% python3 -q
>>> import numpy as np
>>> from numpy import linalg as LA
>>> np.set_printoptions(precision=2, suppress=True, linewidth=100, floatmode="fixed")
>>> tidy = lambda a: np.round(a, 2) + 0
>>> feats = np.loadtxt("x.csv", delimiter=",")
>>> feats
array([[ 0.00,  0.00, -2.00,  0.00,  0.00,  0.00,  0.00, -5.00,  0.00,  0.00, -1.00, -1.00,  0.00],
       [ 0.00,  0.00,  0.00,  0.00,  4.00, -5.00,  0.00,  0.00,  0.00,  0.00,  0.00,  0.00,  0.00],
       [ 0.00,  3.00,  0.00,  0.00,  0.00,  0.00,  0.00,  0.00,  0.00,  0.00,  0.00,  0.00,  0.00],
       [ 0.00, -3.00,  4.00, -4.00,  0.00,  0.00,  0.00, -5.00,  0.00,  2.00,  0.00,  0.00,  0.00],
       [-5.00,  0.00,  0.00,  0.00, -5.00,  0.00,  0.00,  0.00,  0.00,  0.00,  0.00, -1.00,  0.00],
       [ 0.00,  0.00,  0.00,  0.00,  5.00,  0.00,  0.00,  0.00,  0.00,  0.00,  0.00,  0.00,  0.00],
       [-4.00,  0.00, -5.00,  0.00,  0.00,  1.00,  0.00,  0.00,  0.00,  0.00,  0.00,  0.00,  3.00],
       [ 0.00,  0.00,  0.00,  0.00, -5.00,  0.00,  0.00,  0.00,  0.00,  0.00,  4.00,  0.00,  0.00],
       [ 0.00,  2.00,  0.00,  0.00,  0.00,  0.00,  0.00,  0.00,  0.00,  0.00,  0.00,  2.00,  0.00],
       [ 0.00,  0.00,  0.00,  0.00,  0.00, -5.00, -1.00,  0.00,  0.00,  0.00,  0.00,  0.00,  0.00],
       [ 0.00,  0.00,  0.00, -4.00,  2.00,  0.00,  0.00,  0.00,  0.00,  5.00,  0.00,  0.00,  0.00]])
>>> t3 = np.stack([feats, 5 * feats, feats[::-1]])
>>> print(LA.matrix_rank(t3.reshape(3, -1)))
2
>>> np.einsum("bij,cij->bc", t3, t3)
array([[ 398.00, 1990.00,  127.00],
       [1990.00, 9950.00,  635.00],
       [ 127.00,  635.00,  398.00]])
>>> f, r1 = feats[4], feats[10]
>>> f @ r1
np.float64(-10.0)
>>> p = (f @ r1) / (f @ f) * f
>>> tidy(r1 - p)
array([-0.98,  0.00,  0.00, -4.00,  1.02,  0.00,  0.00,  0.00,  0.00,  5.00,  0.00, -0.20,  0.00])
>>> rng = np.random.default_rng(583693)
>>> A2 = feats + rng.integers(-2, 3, (11, 9)) @ rng.integers(-2, 3, (9, 13))
>>> A2
array([[ -4.00,  -6.00,   9.00,   4.00,  -3.00,  -5.00,  -2.00,   5.00,   3.00,   7.00,   5.00,
          0.00,  -1.00],
       [  0.00,  -7.00,   1.00,   0.00,   0.00,  -5.00,  -7.00,   2.00,  10.00,   5.00,   7.00,
         -6.00, -10.00],
       [ 11.00,  -2.00,  -2.00,  -5.00,  -4.00,   0.00,  -2.00,  -5.00,   6.00,   4.00,   6.00,
          1.00,   0.00],
       [ -1.00,  -6.00,   5.00,  -8.00,   5.00,   1.00,   3.00,  -1.00,   2.00,  -2.00,  -5.00,
         -8.00,   2.00],
       [ -4.00,   1.00,  -5.00, -11.00,  -3.00,  -7.00,   5.00,   1.00,   9.00,  -1.00,   8.00,
         -9.00,   0.00],
       [  8.00,  -5.00,   7.00,   9.00,   4.00,   6.00,  -5.00,   7.00,  -5.00,  -2.00,  -2.00,
          6.00,   0.00],
       [ -4.00,   2.00,  -8.00,   0.00,  -1.00,   8.00,  -2.00,   6.00,   7.00,  -5.00,   2.00,
         -3.00, -10.00],
       [ -4.00,  -2.00,   1.00,   8.00,  -2.00,   0.00,  -8.00,  -2.00,  -6.00,  -1.00,   1.00,
          3.00,   5.00],
       [ -6.00,  11.00,  -2.00,  -5.00,   3.00,   2.00,   9.00,  -3.00,  -4.00,  -4.00,  -8.00,
          7.00,   7.00],
       [  8.00,  -9.00,   4.00,  -3.00,   2.00,  -6.00,  -2.00,  -3.00,   0.00,   3.00,  -2.00,
          3.00,  13.00],
       [ 11.00,   9.00, -10.00,  -7.00,   2.00,  -8.00,   8.00,   1.00,  -2.00,   1.00,  12.00,
         -1.00,  -4.00]])
>>> LA.matrix_rank(A2 - feats, tol=1e-8)
np.int64(9)
